% python3 -q
>>> import numpy as np
>>> from numpy import linalg as LA
>>> np.set_printoptions(precision=3, suppress=True, linewidth=160)
>>> rd = lambda a: np.round(a, 3) + 0
>>> W0 = np.load("w.npy")
>>> rd(W0)
array([[ 0.255,  0.408, -0.153],
       [ 0.408,  0.653, -0.245],
       [-0.153, -0.245,  0.092]])
>>> other = np.array([[4, 4], [4, 3]])
>>> W2 = np.kron(other, W0)
>>> LA.matrix_rank(W2)
np.int64(2)
>>> np.abs(np.diag(LA.qr(W0)[1])) > 1e-9
array([ True, False, False])
>>> rd(W0 @ LA.pinv(W0) @ W0)
array([[ 0.255,  0.408, -0.153],
       [ 0.408,  0.653, -0.245],
       [-0.153, -0.245,  0.092]])
>>> LA.lstsq(W0[:-1].T, W0[-1])[2]
np.int32(1)
>>> np.unique(W0.round(6), axis=0).shape
(3, 3)
>>> rd(np.trace(LA.pinv(W0) @ W0))
np.float64(1.0)
>>> other = W0 / np.sqrt((W0 ** 2).mean(axis=1, keepdims=True))
>>> rd(W0 - W0.mean(axis=1, keepdims=True))
array([[ 0.085,  0.238, -0.323],
       [ 0.136,  0.381, -0.517],
       [-0.051, -0.143,  0.194]])
>>> mat = np.loadtxt("a.csv", delimiter=",")
>>> rd(mat)
array([[ 0.275, -0.435, -0.145, -0.435, -0.725],
       [-0.435,  0.739, -0.087, -0.261, -0.435],
       [-0.145, -0.087,  0.971, -0.087, -0.145],
       [-0.435, -0.261, -0.087,  0.739, -0.435],
       [-0.725, -0.435, -0.145, -0.435,  0.275]])
>>> # symmetric
>>> r0, v = mat[3], mat[1]
>>> rd(r0 @ v)
np.float64(0.0)
>>> p = (r0 @ v) / (r0 @ r0) * r0
>>> rd((v - p) @ r0)
np.float64(0.0)
>>> rd(p)
array([0., 0., 0., 0., 0.])
>>> rd(LA.pinv(mat))
array([[ 0.275, -0.435, -0.145, -0.435, -0.725],
       [-0.435,  0.739, -0.087, -0.261, -0.435],
       [-0.145, -0.087,  0.971, -0.087, -0.145],
       [-0.435, -0.261, -0.087,  0.739, -0.435],
       [-0.725, -0.435, -0.145, -0.435,  0.275]])
>>> rd(mat[:, 2] @ mat[:, 4])
np.float64(0.0)
>>> rd(LA.svd(mat, compute_uv=False))
array([1., 1., 1., 1., 1.])
>>> rd(mat.T @ mat)
array([[1., 0., 0., 0., 0.],
       [0., 1., 0., 0., 0.],
       [0., 0., 1., 0., 0.],
       [0., 0., 0., 1., 0.],
       [0., 0., 0., 0., 1.]])
>>> data = 0.9 ** np.abs(np.subtract.outer(np.arange(4), np.arange(4)))
>>> rd(data)
array([[1.   , 0.9  , 0.81 , 0.729],
       [0.9  , 1.   , 0.9  , 0.81 ],
       [0.81 , 0.9  , 1.   , 0.9  ],
       [0.729, 0.81 , 0.9  , 1.   ]])
>>> Uu, sv, Vt = LA.svd(W0)
>>> V = Vt[:(sv > 1e-8).sum()]
>>> rng = np.random.default_rng(547196)
>>> x = W0[0] + 2 * W0[1] + rng.integers(2) * np.eye(3)[0]
>>> rd(x)
array([ 2.071,  1.714, -0.643])
>>> rd(V.T @ V)
array([[ 0.255,  0.408, -0.153],
       [ 0.408,  0.653, -0.245],
       [-0.153, -0.245,  0.092]])
>>> np.allclose(V.T @ V @ x, x)
False
>>> np.einsum("ii->", data)
np.float64(4.0)
>>> rd(LA.eigvals(data).sum().real)
np.float64(4.0)
>>> rd(LA.det(2 * data)), rd(LA.det(data))
(np.float64(0.11), np.float64(0.007))
>>> rd(LA.eigvals(data))
array([3.527, 0.31 , 0.102, 0.061])
>>> rd(LA.det(data.T))
np.float64(0.007)
>>> Uu, sv, Vt = LA.svd(data)
>>> rd(sv)
array([3.527, 0.31 , 0.102, 0.061])
>>> np.argmax(sv[:-1] / (sv[1:] + 1e-6)) + 1
np.int64(1)
>>> other = Uu[:, :1] @ np.diag(sv[:1]) @ Vt[:1]
>>> rd(LA.norm(data - other) / LA.norm(data))
np.float64(0.094)
>>> LA.matrix_rank(other)
np.int64(1)
>>> rd(LA.norm(data - other, 2)), rd(sv[1])
(np.float64(0.31), np.float64(0.31))
>>> LA.matrix_rank(data, rtol=0.05)
np.int64(2)
>>> Q, r_ = LA.qr(data)
>>> rd(r_)
array([[-1.731, -1.802, -1.782, -1.684],
       [ 0.   , -0.172, -0.269, -0.299],
       [ 0.   ,  0.   , -0.163, -0.227],
       [ 0.   ,  0.   ,  0.   ,  0.141]])
>>> rd(abs(r_[0, 0])), rd(LA.norm(data[:, 0]))
(np.float64(1.731), np.float64(1.731))
>>> np.allclose(r_.T @ r_, data.T @ data)
True
>>> rd(Q @ r_)
array([[1.   , 0.9  , 0.81 , 0.729],
       [0.9  , 1.   , 0.9  , 0.81 ],
       [0.81 , 0.9  , 1.   , 0.9  ],
       [0.729, 0.81 , 0.9  , 1.   ]])
>>> other = np.array([[1, 1], [3, 3]])
>>> W2 = np.array([[2, 3], [2, 2]])
>>> E = np.kron(other, W2)
>>> E
array([[2, 3, 2, 3],
       [2, 2, 2, 2],
       [6, 9, 6, 9],
       [6, 6, 6, 6]])
>>> Uu, sv, Vt = LA.svd(E)
>>> np.argmax(sv[:-1] / (sv[1:] + 1e-6)) + 1
np.int64(2)
>>> other = Uu[:, :2] @ np.diag(sv[:2]) @ Vt[:2]
>>> rd(other)
array([[2., 3., 2., 3.],
       [2., 2., 2., 2.],
       [6., 9., 6., 9.],
       [6., 6., 6., 6.]])
>>> rd(LA.norm(E - other, 2)), rd(sv[2])
(np.float64(0.0), np.float64(0.0))
>>> LA.matrix_rank(E, rtol=0.05)
np.int64(2)
>>> LA.matrix_rank(other)
np.int64(2)
>>> vals, V = LA.eigh(mat)
>>> x = np.array([2, 5, 1, 1, 2])
>>> rd(LA.eigvalsh(mat[1:, 1:]))
array([-0.275,  1.   ,  1.   ,  1.   ])
>>> rd(x @ mat @ x)
np.float64(-9.087)
>>> rd(x @ mat @ x / (x @ x)), rd(vals[0]), rd(vals[-1])
(np.float64(-0.26), np.float64(-1.0), np.float64(1.0))
>>> rd(np.abs(mat).sum(axis=1).max()), rd(np.abs(vals).max())
(np.float64(2.014), np.float64(1.0))
>>> rd(V * np.abs(vals) @ V.T)
array([[1., 0., 0., 0., 0.],
       [0., 1., 0., 0., 0.],
       [0., 0., 1., 0., 0.],
       [0., 0., 0., 1., 0.],
       [0., 0., 0., 0., 1.]])
>>> labels = rng.permutation(4)
>>> labels
array([1, 2, 0, 3])
>>> other = E[labels][:, labels]
>>> rd(np.sort(np.abs(LA.eigvals(other))))
array([ 0.   ,  0.   ,  1.798, 17.798])
>>> np.allclose(other, E)
False
>>> other
array([[2, 2, 2, 2],
       [9, 6, 6, 9],
       [3, 2, 2, 3],
       [6, 6, 6, 6]])
>>> np.diag(other)
array([2, 6, 2, 6])
>>> F = np.load("case10.npy")
>>> F
array([[5., 1., 0., 0., 0.],
       [0., 5., 1., 0., 0.],
       [0., 0., 5., 1., 0.],
       [0., 0., 0., 5., 1.],
       [0., 0., 0., 0., 5.]])
>>> vals, V = LA.eig(F)
>>> rd(np.sort(LA.eigvals(F @ F)))
array([25., 25., 25., 25., 25.])
>>> rd(np.sort(LA.eigvals(F.T)))
array([5., 5., 5., 5., 5.])
>>> np.prod(vals)
np.float64(3125.0)
>>> vals
array([5., 5., 5., 5., 5.])
>>> F @ V[:, 0] - vals[0] * V[:, 0]
array([0., 0., 0., 0., 0.])
>>> r0 = np.array([-2, 1, -1, 0, 1])
>>> other = F + np.outer(r0, np.eye(5)[2])
>>> rd(LA.det(other) / LA.det(F)), rd(1 + LA.solve(F, r0)[2])
(np.float64(0.808), np.float64(0.808))
>>> other
array([[ 5.,  1., -2.,  0.,  0.],
       [ 0.,  5.,  2.,  0.,  0.],
       [ 0.,  0.,  4.,  1.,  0.],
       [ 0.,  0.,  0.,  5.,  1.],
       [ 0.,  0.,  1.,  0.,  5.]])
>>> LA.matrix_rank(LA.inv(other) - LA.inv(F), tol=1e-8)
np.int64(1)
>>> LA.matrix_rank(other - F)
np.int64(1)
>>> M = 5 * np.eye(3) + np.eye(3, k=1)
>>> M
array([[5., 1., 0.],
       [0., 5., 1.],
       [0., 0., 5.]])
>>> # triangular: eigenvalues sit on the diagonal
>>> x = np.array([-1, -2, 2])
>>> h = np.maximum(M @ x, 0)
>>> M.T @ h
array([ 0.,  0., 50.])
>>> h
array([ 0.,  0., 10.])
>>> vals, V = LA.eig(M)
>>> vals
array([5., 5., 5.])
>>> np.prod(vals)
np.float64(125.0)
>>> M @ V[:, 0] - vals[0] * V[:, 0]
array([0., 0., 0.])
>>> X = np.load("out4.npy")
>>> X
array([[ 1,  1, -1, -1, -1, -1,  1,  1],
       [ 1, -1, -1,  1, -1,  1,  1, -1]])
>>> # columns 2 and 4 are equal
>>> r0, v = X[0], X[1]
>>> r0 @ v
np.int64(0)
>>> p = (r0 @ v) / (r0 @ r0) * r0
>>> (v - p) @ r0
np.float64(0.0)
>>> rd(LA.norm(r0 + v) ** 2 + LA.norm(r0 - v) ** 2)
np.float64(32.0)
>>> np.outer(r0, v)
array([[ 1, -1, -1,  1, -1,  1,  1, -1],
       [ 1, -1, -1,  1, -1,  1,  1, -1],
       [-1,  1,  1, -1,  1, -1, -1,  1],
       [-1,  1,  1, -1,  1, -1, -1,  1],
       [-1,  1,  1, -1,  1, -1, -1,  1],
       [-1,  1,  1, -1,  1, -1, -1,  1],
       [ 1, -1, -1,  1, -1,  1,  1, -1],
       [ 1, -1, -1,  1, -1,  1,  1, -1]])
>>> LA.matrix_rank(np.outer(r0, v))
np.int64(1)
>>> Uu, sv, Vt = LA.svd(X, full_matrices=False)
>>> Uu.T @ Uu
array([[1., 0.],
       [0., 1.]])
>>> np.sqrt((sv ** 2).sum()), rd(LA.norm(X))
(np.float64(4.0), np.float64(4.0))
>>> rd(Uu.T @ X @ Vt.T)
array([[2.828, 0.   ],
       [0.   , 2.828]])
>>> rd(sv)
array([2.828, 2.828])
>>> sv / sv[0]
array([1., 1.])
>>> r0 = np.array([4, 4, 5])
>>> np.correlate(X[0], X[1], "full")
array([-1,  0,  3,  0, -1,  0, -5,  0,  5,  0,  1,  0, -3,  0,  1])
>>> np.cross(X[0, :3], X[1, :3])
array([-2,  0, -2])
>>> W1 = np.array([[1, 3], [1, 1], [1, 2], [0, 1], [2, 3], [1, 1], [0, 2], [1, 0]])
>>> coef = np.array([5, 1])
>>> hid = np.maximum(X @ W1 + coef, 0)
>>> (hid > 0).mean(axis=0)
array([1. , 0.5])
>>> LA.matrix_rank(hid)
np.int64(2)
>>> W2 = np.array([[-2, -3, 1], [-2, 1, 1]])
>>> (hid @ W2).round(6).argmax(axis=1)
array([2, 2])
>>> W1 @ W2
array([[ -8,   0,   4],
       [ -4,  -2,   2],
       [ -6,  -1,   3],
       [ -2,   1,   1],
       [-10,  -3,   5],
       [ -4,  -2,   2],
       [ -4,   2,   2],
       [ -2,  -3,   1]])
